% python3 -q
>>> import numpy as np
>>> np.set_printoptions(suppress=True, linewidth=200)
>>> def rd(a):
...     return np.round(a, 2) + 0
... 
>>> X = np.load("w.npy")
>>> print(X)
[[ 0  0  0]
 [ 7  3  3]
 [ 0  0  0]
 [17  5 13]
 [ 0  0  0]
 [ 5  0  1]
 [ 1  0  0]
 [ 0  0  0]
 [ 0  0  0]
 [ 0  0  0]
 [10  0  6]]
>>> hat = X @ np.linalg.solve(X.T @ X, X.T)
>>> print(rd(hat @ X[:, 2]))
[ 0.  3.  0. 13.  0.  1.  0.  0.  0.  0.  6.]
>>> print(rd(np.diag(hat)))
[0.   0.77 0.   0.92 0.   0.52 0.04 0.   0.   0.   0.76]
>>> print(np.linalg.matrix_rank(np.eye(11) - hat))
8
>>> print(np.allclose(hat @ hat, hat))
True
>>> m1 = np.loadtxt("x.csv", delimiter=",")
>>> print(m1)
[[-1.97  7.98  3.99]
 [-1.99  8.02  4.  ]
 [-1.97  8.03  4.  ]
 [-1.96  8.    3.97]
 [-2.02  7.99  4.01]
 [ 4.01  2.01  2.06]
 [ 4.01  1.98  2.01]
 [ 4.    1.99  1.99]
 [ 3.98  1.99  1.99]
 [ 3.97  1.97  2.03]
 [-6.99  2.97  5.  ]
 [-6.96  2.97  4.99]
 [-7.01  3.03  5.01]
 [-7.03  3.02  5.01]
 [-7.04  2.99  4.99]]
>>> Y = np.c_[m1[:, :2] @ np.array([[1, -2], [1, 1]]), np.array([3, 3, 0, 1, 0, 0, 1, 2, 1, 0, 2, 1, 3, 0, 3])]
>>> print(rd(Y))
[[ 6.01 11.92  3.  ]
 [ 6.03 12.    3.  ]
 [ 6.06 11.97  0.  ]
 [ 6.04 11.92  1.  ]
 [ 5.97 12.03  0.  ]
 [ 6.02 -6.01  0.  ]
 [ 5.99 -6.04  1.  ]
 [ 5.99 -6.01  2.  ]
 [ 5.97 -5.97  1.  ]
 [ 5.94 -5.97  0.  ]
 [-4.02 16.95  2.  ]
 [-3.99 16.89  1.  ]
 [-3.98 17.05  3.  ]
 [-4.01 17.08  0.  ]
 [-4.05 17.07  3.  ]]
>>> print(np.linalg.matrix_rank(np.c_[m1, Y]))
4
>>> print(rd(np.linalg.norm(np.linalg.qr(m1)[0].T @ Y, axis=0) ** 2 / ((Y ** 2).sum(axis=0) + 1e-12)))
[1.   1.   0.61]
>>> print(np.linalg.matrix_rank(Y))
3
>>> print(rd(np.linalg.lstsq(m1, Y[:, 0])[0]))
[1. 1. 0.]
>>> hat = m1 @ np.linalg.solve(m1.T @ m1, m1.T)
>>> print(rd(np.linalg.eigvalsh(hat)))
[0. 0. 0. 0. 0. 0. 0. 0. 0. 0. 0. 0. 1. 1. 1.]
>>> print(np.linalg.matrix_rank(np.eye(15) - hat))
12
>>> C2 = np.cov(m1, rowvar=False)
>>> print(np.argsort(-m1.std(axis=0).round(6), kind="stable"))
[0 1 2]
>>> cen = m1 - m1.mean(axis=0)
>>> evecs = np.linalg.svd(cen)[2][:2]
>>> Y = cen - cen @ evecs.T @ evecs
>>> print(rd(np.diag(evecs.T @ evecs)))
[0.93 1.   0.07]
>>> print(rd((cen @ evecs.T).std(axis=0)))
[4.71 2.55]
>>> print(np.linalg.norm(Y, axis=1).round(6).argmax())
5
>>> cent = np.array([[2, 1, 2], [0, 1, 0], [2, 0, 0]])
>>> data = np.repeat(cent, 17 // 3, axis=0)
>>> rng = np.random.default_rng(8525)
>>> data = data + 0.02 * rng.normal(size=data.shape)
>>> print(rd(data))
[[ 1.99  1.03  2.  ]
 [ 1.99  1.01  1.98]
 [ 1.98  0.98  2.  ]
 [ 1.97  0.99  1.98]
 [ 1.98  1.01  2.02]
 [-0.02  1.    0.02]
 [ 0.    1.   -0.03]
 [-0.01  0.98 -0.02]
 [-0.01  1.01  0.  ]
 [-0.01  1.   -0.01]
 [ 2.03  0.01  0.  ]
 [ 2.01  0.01 -0.03]
 [ 1.99 -0.02 -0.04]
 [ 2.02  0.   -0.03]
 [ 2.01 -0.02  0.01]]
>>> Y = np.array([[0, -1, 1], [1, -1, -3], [1, 0, 4]])
>>> print(rd(np.einsum("ij,ij->i", data, data)))
[9.03 8.91 8.88 8.76 9.   0.99 1.   0.97 1.02 1.   4.12 4.03 3.97 4.08 4.03]
>>> print(rd(np.einsum("ij->j", data)))
[19.92  9.99  9.84]
>>> print(np.linalg.matrix_rank(data @ Y))
3
>>> Y @ data
Traceback (most recent call last):
  File "<python-input-38>", line 1, in <module>
    Y @ data
    ~~^~~~~~
ValueError: matmul: Input operand 1 has a mismatch in its core dimension 0, with gufunc signature (n?,k),(k,m?)->(n?,m?) (size 15 is different from 3)
>>> cen = (data - data.mean(axis=0)) / data.std(axis=0)
>>> print(rd(cen.std(axis=0)))
[1. 1. 1.]
>>> b = np.linalg.lstsq(np.delete(cen, 1, axis=1), cen[:, 1])[0]
>>> print(rd(b))
[-0.98  0.98]
>>> print(np.abs(b).argmax())
1
>>> C2 = np.cov(data, rowvar=False)
>>> print(rd(np.median(data, axis=0)))
[1.98 0.99 0.  ]
>>> print(rd(data.std(axis=0)))
[0.95 0.47 0.95]
>>> print(rd(np.corrcoef(data[:, 2], data[:, 1])[0, 1]))
0.51
>>> print(C2.shape)
(3, 3)
>>> def softmax(z):
...     e = np.exp(z - z.max(axis=-1, keepdims=True))
...     return e / e.sum(axis=-1, keepdims=True)
... 
>>> print(rd(softmax(X[7] + -3)))
[0.33 0.33 0.33]
>>> print(rd(softmax(X[7])))
[0.33 0.33 0.33]
>>> att = X @ X.T / np.sqrt(3)
>>> print(softmax(att).round(6).argmax(axis=1))
[0 3 0 3 0 3 3 0 0 0 3]
>>> cent = data[[13, 2]].astype(float)
>>> for _ in range(5):
...     lab = np.linalg.norm(data[:, None] - cent, axis=-1).argmin(axis=1)
...     cent = np.array([data[lab == j].mean(axis=0) for j in range(2)])
... 
>>> print(lab)
[1 1 1 1 1 0 0 0 0 0 0 0 0 0 0]
>>> print(np.bincount(lab))
[10  5]
>>> F = np.loadtxt("out9.csv", delimiter=",")
>>> print(F)
[[ 3.  4.  5.]
 [ 6.  7.  8.]
 [ 9. 10. 11.]
 [12. 13. 14.]]
>>> vec = np.array([3, -3, -1])
>>> h1 = np.maximum(F @ vec, 0)
>>> print(np.maximum(F @ vec, 0) - np.maximum(-F @ vec, 0))
[ -8. -11. -14. -17.]
>>> print(F * (h1 > 1e-9)[:, None])
[[0. 0. 0.]
 [0. 0. 0.]
 [0. 0. 0.]
 [0. 0. 0.]]
>>> mat = np.load("data.npy")
>>> print(mat)
[[ 0  1  2 -2]
 [-1  0 -2 -1]
 [-2  2  0  3]
 [ 2  1 -3  0]]
>>> Y = np.c_[data[:, :1] @ np.array([[3]]), np.array([4, 0, 5, 0, 2, 8, 5, 1, 0, 7, 7, 2, 6, 8, 1])]
>>> print(rd(Y))
[[ 5.98  4.  ]
 [ 5.98  0.  ]
 [ 5.93  5.  ]
 [ 5.9   0.  ]
 [ 5.93  2.  ]
 [-0.05  8.  ]
 [ 0.01  5.  ]
 [-0.03  1.  ]
 [-0.03  0.  ]
 [-0.03  7.  ]
 [ 6.09  7.  ]
 [ 6.02  2.  ]
 [ 5.98  6.  ]
 [ 6.06  8.  ]
 [ 6.03  1.  ]]
>>> print(np.linalg.matrix_rank(np.c_[data, Y]))
4
>>> print(np.linalg.matrix_rank(Y))
2
>>> print(rd(np.linalg.norm(Y - data @ np.linalg.lstsq(data, Y)[0], axis=0)))
[ 0.   10.51]
>>> print(rd(np.linalg.norm(F, 2) / np.linalg.norm(F)))
1.0
>>> print([round(float(x), 2) for x in np.linalg.svd(F, compute_uv=False)[:3]])
[31.76, 1.03, 0.0]
>>> vec = np.array([-8, -9, -2, 2])
>>> print((mat * vec).sum(axis=1))
[-17  10   4 -19]
>>> W0 = np.load("block9.npy")
>>> print(W0)
[[-2  4 -1  0]
 [ 4 -2 -3  1]
 [-1 -3  4  1]
 [ 0  1  1  4]]
>>> print(np.argsort(-np.linalg.norm(W0, axis=0).round(6), kind="stable")[:3])
[1 2 0]
>>> print(np.linalg.cond(W0) > 100)
False
>>> print(rd(np.abs(np.linalg.svd(W0)[2][-1])))
[0.67 0.45 0.54 0.24]
>>> print(round(np.log10(np.linalg.cond(W0))))
2
>>> print([round(float(x), 2) for x in np.linalg.svd(W0, compute_uv=False)[:3]])
[6.29, 6.18, 4.27]
>>> print(rd(np.linalg.norm(W0, 2) / np.linalg.norm(W0)))
0.64
>>> vec = np.array([-1, 1, 2, 2])
>>> target = W0 @ vec
>>> print(target)
[  4 -10   8  11]
>>> print(rd(np.linalg.solve(W0, target + W0[:, 1])))
[-1.  2.  2.  2.]
>>> print(rd(np.linalg.solve(W0, 5 * target)))
[-5.  5. 10. 10.]
>>> print(rd(np.linalg.solve(W0, W0[:, 3])))
[0. 0. 0. 1.]
>>> print(rd(np.linalg.solve(W0, target)))
[-1.  1.  2.  2.]
>>> C2 = W0.T @ W0
>>> print(np.trace(C2), (W0 ** 2).sum())
96 96
>>> print(C2)
[[ 21 -13 -14   3]
 [-13  30  -9  -1]
 [-14  -9  27   5]
 [  3  -1   5  18]]
>>> print(np.linalg.matrix_rank(C2))
4
>>> u = np.array([-9, 0])
>>> print(np.polyval(u, C2[2]))
[ 126   81 -243  -45]
>>> print(np.convolve(C2[2], u))
[ 126   81 -243  -45    0]
>>> print(np.cross(C2[2, :3], C2[0, :3]))
[477 371 371]
>>> print(np.correlate(C2[2], C2[0], "full"))
[ -42  169  389 -540 -610  502  105]
